$ ipython --no-banner

In [1]: import numpy as np

In [2]: import numpy.linalg as la

In [3]: np.set_printoptions(suppress=True, linewidth=160)

In [4]: feats = np.loadtxt("m.csv", delimiter=",")

In [5]: feats
Out[5]: 
array([[  0.4,  -0.3,  -1.4],
       [ -0.2,  -0.6,  -0.2],
       [  2. ,  -0.5,  -1.3],
       [ 10. , -12. , -16. ],
       [  0.2,   2.4,  -0.5],
       [ -2. ,   1.9,  -0.4],
       [ -0.9,  -0.7,  -0.2],
       [ -0.6,  -0.7,  -1.6],
       [  0.9,   0.4,  -0.4],
       [ -1.9,  -1. ,   0.8],
       [ -0.9,   0.4,   1. ],
       [ -0.1,   0.1,   1. ],
       [  0.9,  -1. ,  -1. ],
       [ -0.2,   2.7,   1. ]])

In [6]: A2 = np.c_[feats[:, :1] @ np.array([[0]]), np.array([3, 3, 1, 0, 1, 3, 0, 0, 2, 0, 3, 3, 2, 2])]

In [7]: A2
Out[7]: 
array([[0., 3.],
       [0., 3.],
       [0., 1.],
       [0., 0.],
       [0., 1.],
       [0., 3.],
       [0., 0.],
       [0., 0.],
       [0., 2.],
       [0., 0.],
       [0., 3.],
       [0., 3.],
       [0., 2.],
       [0., 2.]])

In [8]: np.round(la.norm(la.qr(feats)[0].T @ A2, axis=0) ** 2 / ((A2 ** 2).sum(axis=0) + 1e-12), 2)
Out[8]: array([0.  , 0.14])

In [9]: np.round(la.norm(A2 - feats @ la.lstsq(feats, A2)[0], axis=0), 2)
Out[9]: array([0.  , 7.12])

In [10]: left, sigma, vt = la.svd(feats, full_matrices=False)

In [11]: np.round(left.T @ feats @ vt.T, 2) + 0
Out[11]: 
array([[22.86,  0.  ,  0.  ],
       [ 0.  ,  4.  ,  0.  ],
       [ 0.  ,  0.  ,  3.01]])

In [12]: (sigma > 1e-8).sum()
Out[12]: np.int64(3)

In [13]: np.round(np.abs(vt[0]), 2)
Out[13]: array([0.45, 0.54, 0.71])

In [14]: Q, V = la.qr(feats[:, :1])[0], la.qr(feats[:, 1:])[0]

In [15]: sigma = la.svd(Q.T @ V, compute_uv=False)

In [16]: round(la.norm(Q @ Q.T - V @ V.T, 2), 2)
Out[16]: np.float64(1.0)

In [17]: J = np.array([[1, 1, -2], [1, -1, 2], [-1, 0, 0], [2, 1, 2]])

In [18]: J
Out[18]: 
array([[ 1,  1, -2],
       [ 1, -1,  2],
       [-1,  0,  0],
       [ 2,  1,  2]])

In [19]: cov = np.cov(feats, rowvar=False)

In [20]: cov.round(2)
Out[20]: 
array([[  8.57,  -9.08, -11.91],
       [ -9.08,  12.23,  14.12],
       [-11.91,  14.12,  18.55]])

In [21]: np.round(feats.std(axis=0), 2)
Out[21]: array([2.82, 3.37, 4.15])

In [22]: np.round(np.corrcoef(feats.T), 2)
Out[22]: 
array([[ 1.  , -0.89, -0.94],
       [-0.89,  1.  ,  0.94],
       [-0.94,  0.94,  1.  ]])

In [23]: cov.shape
Out[23]: (3, 3)

In [24]: np.argsort(-feats.std(axis=0).round(6), kind="stable")
Out[24]: array([2, 1, 0])

In [25]: m1 = np.array([[-3, -3, -2], [1, -9, 2]])

In [26]: A2 = m1 / la.norm(m1, axis=1, keepdims=True)

In [27]: cov = A2 @ A2.T

In [28]: np.round(la.norm(A2, axis=1), 2)
Out[28]: array([1., 1.])

In [29]: (cov - 2 * np.eye(2)).round(6).argmax(axis=1)
Out[29]: array([1, 0])

In [30]: cov.round(2)
Out[30]: 
array([[1.  , 0.46],
       [0.46, 1.  ]])

In [31]: cov[0].round(2)
Out[31]: array([1.  , 0.46])

In [32]: mat = np.load("out16.npy")

In [33]: mat
Out[33]: 
array([[-7, -5, -7, -6],
       [-4, -4, -6, -4],
       [-8, -4, -5, -6],
       [-4, -4, -6, -4]])

In [34]: def softmax(z):
    ...:     e = np.exp(z - z.max(axis=-1, keepdims=True))
    ...:     return e / e.sum(axis=-1, keepdims=True)
    ...: 

In [35]: np.round(softmax(10 * mat[3]), 2) + 0
Out[35]: array([0.33, 0.33, 0.  , 0.33])

In [36]: np.round(softmax(mat[3] + 3), 2)
Out[36]: array([0.32, 0.32, 0.04, 0.32])

In [37]: np.round(softmax(mat).sum(axis=1), 2)
Out[37]: array([1., 1., 1., 1.])

In [38]: scores = mat @ mat.T / np.sqrt(4)

In [39]: np.round(softmax(scores)[3] @ mat, 2)
Out[39]: array([-7., -5., -7., -6.])

In [40]: np.round(softmax(scores), 2) + 0
Out[40]: 
array([[1.  , 0.  , 0.  , 0.  ],
       [1.  , 0.  , 0.  , 0.  ],
       [0.95, 0.  , 0.05, 0.  ],
       [1.  , 0.  , 0.  , 0.  ]])

In [41]: softmax(scores).round(6).argmax(axis=1)
Out[41]: array([0, 0, 0, 0])

In [42]: th = np.radians(90)

In [43]: Rm = np.eye(4)

In [44]: Rm[1, 1] = Rm[0, 0] = np.cos(th)

In [45]: Rm[1, 0], Rm[0, 1] = -np.sin(th), np.sin(th)

In [46]: Rm.round(2) + 0
Out[46]: 
array([[ 0.,  1.,  0.,  0.],
       [-1.,  0.,  0.,  0.],
       [ 0.,  0.,  1.,  0.],
       [ 0.,  0.,  0.,  1.]])

In [47]: A2 = mat @ Rm.T

In [48]: A2.round(2)
Out[48]: 
array([[-5.,  7., -7., -6.],
       [-4.,  4., -6., -4.],
       [-4.,  8., -5., -6.],
       [-4.,  4., -6., -4.]])

In [49]: Q, _ = la.qr(np.array([[0.7, 1.2], [0.7, -0.8]]))

In [50]: F = Q[:, :2]

In [51]: F.round(2)
Out[51]: 
array([[-0.71, -0.71],
       [-0.71,  0.71]])

In [52]: th = np.radians(90)

In [53]: Rm = np.eye(2)

In [54]: Rm[0, 0] = Rm[1, 1] = np.cos(th)

In [55]: Rm[0, 1], Rm[1, 0] = -np.sin(th), np.sin(th)

In [56]: Rm.round(2) + 0
Out[56]: 
array([[ 0., -1.],
       [ 1.,  0.]])

In [57]: A2 = F @ Rm.T

In [58]: round(la.det(Rm), 2), round(np.trace(Rm), 2)
Out[58]: (np.float64(1.0), np.float64(0.0))

In [59]: np.allclose(F @ F.T, A2 @ A2.T)
Out[59]: True

In [60]: np.allclose(la.norm(F, axis=1), la.norm(A2, axis=1))
Out[60]: True

In [61]: np.abs(feats).max()
Out[61]: np.float64(16.0)

In [62]: np.round(feats.sum(axis=1), 2)
Out[62]: array([ -1.3,  -1. ,   0.2, -18. ,   2.1,  -0.5,  -1.8,  -2.9,   0.9,  -2.1,   0.5,   1. ,  -1.1,   3.5])

In [63]: np.round(feats.sum(axis=0), 2)
Out[63]: array([  7.6,  -8.9, -19.2])

In [64]: np.round(feats - feats[0], 2)
Out[64]: 
array([[  0. ,   0. ,   0. ],
       [ -0.6,  -0.3,   1.2],
       [  1.6,  -0.2,   0.1],
       [  9.6, -11.7, -14.6],
       [ -0.2,   2.7,   0.9],
       [ -2.4,   2.2,   1. ],
       [ -1.3,  -0.4,   1.2],
       [ -1. ,  -0.4,  -0.2],
       [  0.5,   0.7,   1. ],
       [ -2.3,  -0.7,   2.2],
       [ -1.3,   0.7,   2.4],
       [ -0.5,   0.4,   2.4],
       [  0.5,  -0.7,   0.4],
       [ -0.6,   3. ,   2.4]])

In [65]: np.round(la.svd(feats, compute_uv=False), 2)
Out[65]: array([22.86,  4.  ,  3.01])

In [66]: W1 = np.array([[6, -8, -8, 8], [5, -1, 1, 4]])

In [67]: beta = np.array([-6, -9, -5, -7])

In [68]: H = np.maximum(F @ W1 + beta, 0)

In [69]: (H > 0).astype(int)
Out[69]: 
array([[0, 0, 0, 0],
       [0, 0, 1, 0]])

In [70]: W2 = np.array([[-1, 1, -1], [-1, 0, 1], [0, -2, 2], [1, 2, 2]])

In [71]: W1 @ W2
Out[71]: 
array([[ 10,  38, -14],
       [  0,  11,   4]])

In [72]: np.round(H @ W2, 2)
Out[72]: 
array([[ 0.  ,  0.  ,  0.  ],
       [ 0.  , -2.73,  2.73]])

In [73]: [round(float(la.det(F[:i, :i])), 2) + 0 for i in range(1, 3)]
Out[73]: [-0.71, -1.0]

In [74]: np.all(la.eigvalsh(F) > 0)
Out[74]: np.False_

In [75]: np.round(la.eigvalsh(F).min(), 2)
Out[75]: np.float64(-1.0)

In [76]: np.round(F.T @ F, 2) + 0
Out[76]: 
array([[1., 0.],
       [0., 1.]])

In [77]: round(F[:, 0] @ F[:, 1], 2)
Out[77]: np.float64(-0.0)

In [78]: E = np.load("mat.npy")

In [79]: E
Out[79]: 
array([[2, 2, 2, 2],
       [2, 4, 4, 4],
       [2, 4, 6, 6],
       [2, 4, 6, 8]])

In [80]: la.matrix_power(E, 3)
Out[80]: 
array([[ 240,  448,  600,  680],
       [ 448,  840, 1128, 1280],
       [ 600, 1128, 1520, 1728],
       [ 680, 1280, 1728, 1968]])

In [81]: round(float(np.abs(la.eigvals(E)).max()), 2)
Out[81]: 16.58

In [82]: (E + E.T) / 2
Out[82]: 
array([[2., 2., 2., 2.],
       [2., 4., 4., 4.],
       [2., 4., 6., 6.],
       [2., 4., 6., 8.]])

In [83]: np.allclose(E, E.T)
Out[83]: True

In [84]: assert E == E.T
---------------------------------------------------------------------------
ValueError                                Traceback (most recent call last)
Cell In[84], line 1
----> 1 assert E == E.T

ValueError: The truth value of an array with more than one element is ambiguous. Use a.any() or a.all()

In [85]: th = np.radians(60)

In [86]: Rm = np.eye(4)

In [87]: Rm[3, 3] = Rm[0, 0] = np.cos(th)

In [88]: Rm[3, 0], Rm[0, 3] = -np.sin(th), np.sin(th)

In [89]: Rm.round(2)
Out[89]: 
array([[ 0.5 ,  0.  ,  0.  ,  0.87],
       [ 0.  ,  1.  ,  0.  ,  0.  ],
       [ 0.  ,  0.  ,  1.  ,  0.  ],
       [-0.87,  0.  ,  0.  ,  0.5 ]])

In [90]: A2 = E @ Rm.T

In [91]: np.allclose(la.norm(E, axis=1), la.norm(A2, axis=1))
Out[91]: True

In [92]: np.round(la.det(Rm), 2), np.trace(Rm)
Out[92]: (np.float64(1.0), np.float64(3.0))

In [93]: A2.round(2)
Out[93]: 
array([[ 2.73,  2.  ,  2.  , -0.73],
       [ 4.46,  4.  ,  4.  ,  0.27],
       [ 6.2 ,  4.  ,  6.  ,  1.27],
       [ 7.93,  4.  ,  6.  ,  2.27]])

In [94]: np.allclose(E @ E.T, A2 @ A2.T)
Out[94]: True

In [95]: np.round(la.svd(E, compute_uv=False), 2), np.round(la.svd(A2, compute_uv=False), 2)
Out[95]: (array([16.58,  2.  ,  0.85,  0.57]), array([16.58,  2.  ,  0.85,  0.57]))

In [96]: u, r1 = E[3], E[2]

In [97]: u @ u
Out[97]: np.int64(120)

In [98]: pr = (u @ r1) / (u @ u) * u

In [99]: pr.round(2)
Out[99]: array([1.73, 3.47, 5.2 , 6.93])

In [100]: la.matrix_rank(np.outer(u, r1))
Out[100]: np.int64(1)

In [101]: np.outer(u, r1)
Out[101]: 
array([[ 4,  8, 12, 12],
       [ 8, 16, 24, 24],
       [12, 24, 36, 36],
       [16, 32, 48, 48]])

In [102]: np.round(r1 - pr, 2)
Out[102]: array([ 0.27,  0.53,  0.8 , -0.93])

In [103]: np.round((r1 - pr) @ u, 2)
Out[103]: np.float64(-0.0)

In [104]: round(float(la.norm(u + r1) ** 2 + la.norm(u - r1) ** 2), 2)
Out[104]: 424.0

In [105]: rng = np.random.default_rng(937954)

In [106]: idx = rng.permutation(4)

In [107]: A2 = E[:, idx] * rng.choice([-1, 1], 4)

In [108]: A2
Out[108]: 
array([[ 2, -2,  2, -2],
       [ 4, -2,  4, -4],
       [ 6, -2,  6, -4],
       [ 8, -2,  6, -4]])

In [109]: left, _, vt = la.svd(E.T @ A2)

In [110]: np.round(la.lstsq(E, A2)[0], 2) + 0
Out[110]: 
array([[ 0., -1.,  0.,  0.],
       [ 0.,  0.,  0., -1.],
       [ 0.,  0.,  1.,  0.],
       [ 1.,  0.,  0.,  0.]])

In [111]: np.round(left @ vt, 2) + 0
Out[111]: 
array([[ 0., -1.,  0.,  0.],
       [ 0.,  0.,  0., -1.],
       [ 0.,  0.,  1.,  0.],
       [ 1.,  0.,  0.,  0.]])

In [112]: A = np.loadtxt("block1.csv", delimiter=",")

In [113]: A
Out[113]: 
array([[ 11.35,  -3.3 ,   7.23, -20.18],
       [ -0.07,  -0.54,   1.3 ,  -1.4 ],
       [  3.53,   0.09,   0.1 ,  -5.45],
       [  0.66,  -1.32,   2.48,  -1.51],
       [  6.92,  -0.69,   1.72, -10.56],
       [  0.3 ,  -0.74,   1.56,  -1.67],
       [ -7.61,   1.14,  -2.4 ,  12.32],
       [ -1.72,   1.22,  -2.55,   4.14],
       [ -3.81,   0.42,  -1.09,   6.12],
       [ -4.41,   0.97,  -2.3 ,   6.05],
       [ -7.29,  -0.02,  -0.22,   9.99],
       [ -7.57,   2.14,  -4.33,  13.12],
       [  2.68,  -0.81,   2.14,  -5.36],
       [  0.12,   0.14,  -0.51,  -0.33],
       [ -4.01,   1.8 ,  -3.61,   7.87],
       [  3.07,  -1.13,   2.42,  -5.65],
       [  3.58,   0.99,  -1.56,  -3.3 ],
       [ -5.42,   1.02,  -2.16,   9.19],
       [  1.57,   0.09,  -0.04,  -0.61]])

In [114]: Ac = A - A.mean(axis=0)

In [115]: V = la.svd(Ac)[2][:1]

In [116]: A2 = Ac - Ac @ V.T @ V

In [117]: la.norm(A2, axis=1).round(6).argmax()
Out[117]: np.int64(16)

In [118]: np.round(A2.std(axis=0), 2)
Out[118]: array([0.71, 0.67, 1.29, 0.2 ])

In [119]: round(float(la.norm(A2) / la.norm(Ac)), 2)
Out[119]: 0.16

In [120]: W0 = np.load("arr.npy")

In [121]: W0
Out[121]: 
array([[1. , 0. , 0. , 0. ],
       [0.5, 0.5, 0. , 0. ],
       [0. , 0.5, 0.5, 0. ],
       [0. , 0. , 0. , 1. ]])

In [122]: np.round(la.norm(F, axis=1), 2)
Out[122]: array([1., 1.])

In [123]: np.round(la.norm(F, axis=0), 2)
Out[123]: array([1., 1.])

In [124]: np.round(la.norm(F, 2), 2)
Out[124]: np.float64(1.0)
